% python3 -q
>>> import numpy as np
>>> np.set_printoptions(precision=3, suppress=True, linewidth=140)
>>> E = np.load("block10.npy")
>>> E
array([[  1.292,  -1.033,   0.815,  -2.191,   0.178,   1.301,   0.907],
       [  5.193,  -4.04 ,   3.195,  -8.801,   0.804,   5.198,   3.598],
       [ 11.689,  -8.992,   7.212, -19.803,   1.773,  11.719,   8.115],
       [  2.615,  -1.983,   1.567,  -4.382,   0.384,   2.612,   1.795],
       [ 10.393,  -7.992,   6.395, -17.607,   1.599,  10.362,   7.239],
       [-11.713,   8.987,  -7.177,  19.817,  -1.789, -11.697,  -8.113],
       [-11.704,   8.999,  -7.208,  19.835,  -1.828, -11.699,  -8.113],
       [-10.424,   8.015,  -6.402,  17.609,  -1.628, -10.392,  -7.226],
       [ -7.821,   6.012,  -4.78 ,  13.189,  -1.19 ,  -7.79 ,  -5.413],
       [  9.11 ,  -7.009,   5.613, -15.392,   1.357,   9.082,   6.302],
       [ -7.789,   5.982,  -4.804,  13.201,  -1.213,  -7.763,  -5.404],
       [ -7.824,   6.005,  -4.806,  13.192,  -1.155,  -7.798,  -5.399],
       [  5.185,  -4.023,   3.208,  -8.804,   0.78 ,   5.158,   3.608],
       [  6.498,  -4.991,   4.026, -11.011,   1.005,   6.462,   4.49 ],
       [  0.042,   0.021,   0.013,  -0.018,  -0.012,  -0.012,   0.023],
       [  3.953,  -3.028,   2.417,  -6.602,   0.593,   3.916,   2.706],
       [ 11.711,  -9.008,   7.19 , -19.798,   1.823,  11.709,   8.122],
       [  7.808,  -5.992,   4.789, -13.184,   1.217,   7.783,   5.379],
       [-11.684,   9.02 ,  -7.215,  19.81 ,  -1.835, -11.699,  -8.116],
       [  1.286,  -1.005,   0.824,  -2.169,   0.207,   1.316,   0.907],
       [ -7.779,   6.027,  -4.796,  13.188,  -1.186,  -7.791,  -5.435],
       [ 11.734,  -9.   ,   7.181, -19.798,   1.8  ,  11.684,   8.157],
       [  5.184,  -3.99 ,   3.201,  -8.782,   0.807,   5.195,   3.605],
       [ -9.107,   7.032,  -5.613,  15.377,  -1.425,  -9.113,  -6.289],
       [ -2.585,   1.985,  -1.615,   4.422,  -0.385,  -2.584,  -1.781],
       [  5.205,  -3.999,   3.223,  -8.806,   0.779,   5.198,   3.604],
       [  3.886,  -3.024,   2.423,  -6.619,   0.613,   3.931,   2.682],
       [ 10.374,  -7.988,   6.419, -17.584,   1.623,  10.403,   7.191],
       [-11.711,   8.994,  -7.21 ,  19.832,  -1.812, -11.671,  -8.124],
       [  7.782,  -6.042,   4.797, -13.22 ,   1.211,   7.816,   5.405],
       [ 11.684,  -8.995,   7.174, -19.795,   1.813,  11.694,   8.07 ],
       [  3.909,  -3.002,   2.399,  -6.62 ,   0.599,   3.893,   2.706],
       [-10.402,   8.037,  -6.426,  17.605,  -1.597, -10.373,  -7.213],
       [  5.203,  -4.012,   3.222,  -8.804,   0.795,   5.169,   3.609],
       [  5.218,  -3.998,   3.197,  -8.794,   0.788,   5.217,   3.604],
       [  5.221,  -4.017,   3.202,  -8.778,   0.802,   5.21 ,   3.617],
       [ -3.912,   3.013,  -2.395,   6.611,  -0.636,  -3.898,  -2.725]])
>>> A2 = E / np.linalg.norm(E, axis=1, keepdims=True)
>>> G = A2 @ A2.T
>>> G[15]
array([ 1.   ,  1.   ,  1.   ,  1.   ,  1.   , -1.   , -1.   , -1.   , -1.   ,  1.   , -1.   , -1.   ,  1.   ,  1.   ,  0.446,  1.   ,
        1.   ,  1.   , -1.   ,  1.   , -1.   ,  1.   ,  1.   , -1.   , -1.   ,  1.   ,  1.   ,  1.   , -1.   ,  1.   ,  1.   ,  1.   ,
       -1.   ,  1.   ,  1.   ,  1.   , -1.   ])
>>> np.round(np.degrees(np.arccos(np.clip(G[15, 19], -1, 1))), 3)
np.float64(0.782)
